% python3 -q
>>> import numpy as np
>>> np.set_printoptions(suppress=True, linewidth=200)
>>> mat = np.load("run10.npy")
>>> print(mat)
[[3. 2. 2. 0.]
 [2. 3. 2. 0.]
 [2. 2. 3. 0.]
 [0. 0. 0. 3.]]
>>> print(np.round(np.linalg.det(mat.T), 3))
21.0
>>> print(np.kron(np.eye(2, dtype=int), mat))
[[3. 2. 2. 0. 0. 0. 0. 0.]
 [2. 3. 2. 0. 0. 0. 0. 0.]
 [2. 2. 3. 0. 0. 0. 0. 0.]
 [0. 0. 0. 3. 0. 0. 0. 0.]
 [0. 0. 0. 0. 3. 2. 2. 0.]
 [0. 0. 0. 0. 2. 3. 2. 0.]
 [0. 0. 0. 0. 2. 2. 3. 0.]
 [0. 0. 0. 0. 0. 0. 0. 3.]]
>>> print(np.round(np.poly(mat), 3))
[  1. -12.  42. -52.  21.]
>>> print(np.round(np.linalg.eigvals(mat), 3))
[1. 7. 1. 3.]
>>> print(round(float(np.linalg.det(mat[::-1])), 3))
21.0
>>> print(np.einsum("ij,ji->", mat, mat))
60.0
>>> W = np.array([[4, -5, -8], [-2, 9, -2], [-6, -3, 4], [-2, -1, -4]])
>>> coef = np.array([-1, 3, 9])
>>> hid = np.maximum(mat @ W + coef, 0)
>>> print((hid > 0).mean(axis=0))
[0.   0.5  0.25]
>>> print((hid > 0).astype(int))
[[0 0 0]
 [0 1 0]
 [0 1 1]
 [0 0 0]]
>>> print(np.linalg.matrix_rank(hid))
2
>>> print(hid)
[[ 0.  0.  0.]
 [ 0. 14.  0.]
 [ 0.  2.  1.]
 [ 0.  0.  0.]]
>>> Z = np.array([[2, 1, 0], [2, -2, -1], [0, 3, -3]])
>>> print(hid @ Z)
[[  0.   0.   0.]
 [ 28. -28. -14.]
 [  4.  -1.  -5.]
 [  0.   0.   0.]]
>>> print(W @ Z)
[[ -2 -10  29]
 [ 14 -26  -3]
 [-18  12  -9]
 [ -6 -12  13]]
>>> rng = np.random.default_rng(66)
>>> lab = rng.permutation(4)
>>> print(lab)
[1 0 3 2]
>>> M2 = mat[lab][:, lab]
>>> print(round(float(np.linalg.det(M2)), 3), round(np.linalg.det(mat[lab]), 3))
21.0 21.0
>>> print(np.allclose(M2, mat))
False
>>> M2 = mat / np.linalg.norm(mat, axis=1, keepdims=True)
>>> G = M2 @ M2.T
>>> print((np.abs(G) > 0.9).astype(int))
[[1 1 1 0]
 [1 1 1 0]
 [1 1 1 0]
 [0 0 0 1]]
>>> J = np.load("w.npy")
>>> print(J)
[[ 0  0  3]
 [ 0  0  0]
 [ 0 -1  0]
 [ 2  0  0]]
>>> P = J @ np.linalg.solve(J.T @ J, J.T)
>>> print((np.eye(4) - P) @ J)
[[0. 0. 0.]
 [0. 0. 0.]
 [0. 0. 0.]
 [0. 0. 0.]]
>>> print(np.round(np.linalg.eigvalsh(P), 3))
[0. 1. 1. 1.]
>>> print(np.diag(P))
[1. 0. 1. 1.]
>>> lab = rng.permutation(3)
>>> M2 = J[:, lab] * rng.choice([-1, 1], 3)
>>> print(M2)
[[ 0 -3  0]
 [ 0  0  0]
 [-1  0  0]
 [ 0  0  2]]
>>> left, _, Vh = np.linalg.svd(J.T @ M2)
>>> print(left @ Vh)
[[ 0.  0.  1.]
 [ 1.  0.  0.]
 [ 0. -1.  0.]]
>>> print(lab)
[1 2 0]
>>> P = M2 @ np.linalg.solve(M2.T @ M2, M2.T)
>>> print(np.diag(P))
[1. 0. 1. 1.]
>>> print(np.linalg.matrix_rank(np.eye(4) - P))
1
>>> print(np.trace(P))
3.0
>>> sv = 5 * 0.2 ** np.arange(3)
>>> E = rng.normal(size=(11, 3)) * rng.permutation(sv)
>>> print(E.round(3) + 0)
[[-0.31   0.502  5.598]
 [ 0.088  0.285  1.465]
 [-0.025  0.973 -3.881]
 [ 0.214 -0.157 -0.276]
 [-0.245  0.08  12.357]
 [-0.015 -0.4    1.964]
 [ 0.198  1.04  -3.498]
 [-0.236 -1.058 -0.296]
 [-0.402  1.549 -3.346]
 [-0.045  1.622 -5.105]
 [ 0.    -0.681  2.92 ]]
>>> # column 2 is much longer than the rest
>>> print(round(np.linalg.norm(E[4], 1), 3), round(float(np.linalg.norm(E[4], np.inf)), 3))
12.682 12.357
>>> print(round(np.linalg.norm(E) ** 2 / np.linalg.norm(E, 2) ** 2, 3))
1.031
>>> print(np.round(np.linalg.norm(E, 2), 3))
16.271
>>> print(np.linalg.norm(E, axis=1).argmax())
4
>>> print(round(np.linalg.norm(E, 1), 3), round(float(np.linalg.norm(E, np.inf)), 3))
40.706 12.682
>>> Xc = (E - E.mean(axis=0)) / E.std(axis=0)
>>> print(np.round(Xc.std(axis=0), 3))
[1. 1. 1.]
>>> print(np.argwhere(np.abs(Xc) > 2))
[[4 2]]
>>> coef = np.linalg.lstsq(np.delete(Xc, 0, axis=1), Xc[:, 0])[0]
>>> print(np.abs(coef).argmax())
1
>>> print(round(float(1 - np.var(Xc[:, 0] - np.delete(Xc, 0, axis=1) @ coef)), 3))
0.168
>>> G = np.cov(E, rowvar=False)
>>> print(G.shape)
(3, 3)
>>> print(round(float(np.corrcoef(E[:, 1], E[:, 0])[0, 1]), 3))
-0.099
>>> print(np.round(np.corrcoef(E.T), 3))
[[ 1.    -0.099 -0.301]
 [-0.099  1.    -0.483]
 [-0.301 -0.483  1.   ]]
>>> print(np.round(np.polyfit(E[:, 1], E[:, 0], 1), 3))
[-0.023 -0.063]
>>> q, Rm = np.linalg.qr(E)
>>> print(np.round(abs(Rm[0, 0]), 3), np.round(np.linalg.norm(E[:, 0]), 3))
0.685 0.685
>>> M2 = E / np.sqrt((E ** 2).mean(axis=1, keepdims=True))
>>> print(np.round(np.linalg.norm(M2, axis=1), 3))
[1.732 1.732 1.732 1.732 1.732 1.732 1.732 1.732 1.732 1.732 1.732]
>>> print(np.linalg.matrix_rank(M2) == np.linalg.matrix_rank(E))
True
>>> print(M2[5].round(3))
[-0.013 -0.346  1.697]
>>> M = np.abs(np.array([[-1, -2, 2], [2, -2, 1], [2, 1, 0]])) + np.eye(3)
>>> M = M / M.sum(axis=1, keepdims=True)
>>> print(M.round(3))
[[0.333 0.333 0.333]
 [0.333 0.5   0.167]
 [0.5   0.25  0.25 ]]
>>> # rows sum to 1
>>> P = np.triu(np.array([[-2, 1, 3], [-3, -1, 1], [3, -1, -2]]), 1) + np.eye(3)
>>> M2 = P @ M @ np.linalg.inv(P)
>>> print(round(float(np.linalg.det(M2)), 3))
-0.028
>>> print(np.round(P @ M - M @ P, 3))
[[ 1.833  0.917 -0.417]
 [ 0.5   -0.083 -1.25 ]
 [ 0.    -0.5   -1.75 ]]
>>> print(round(np.trace(M2), 3), round(float(np.trace(M)), 3))
1.083 1.083
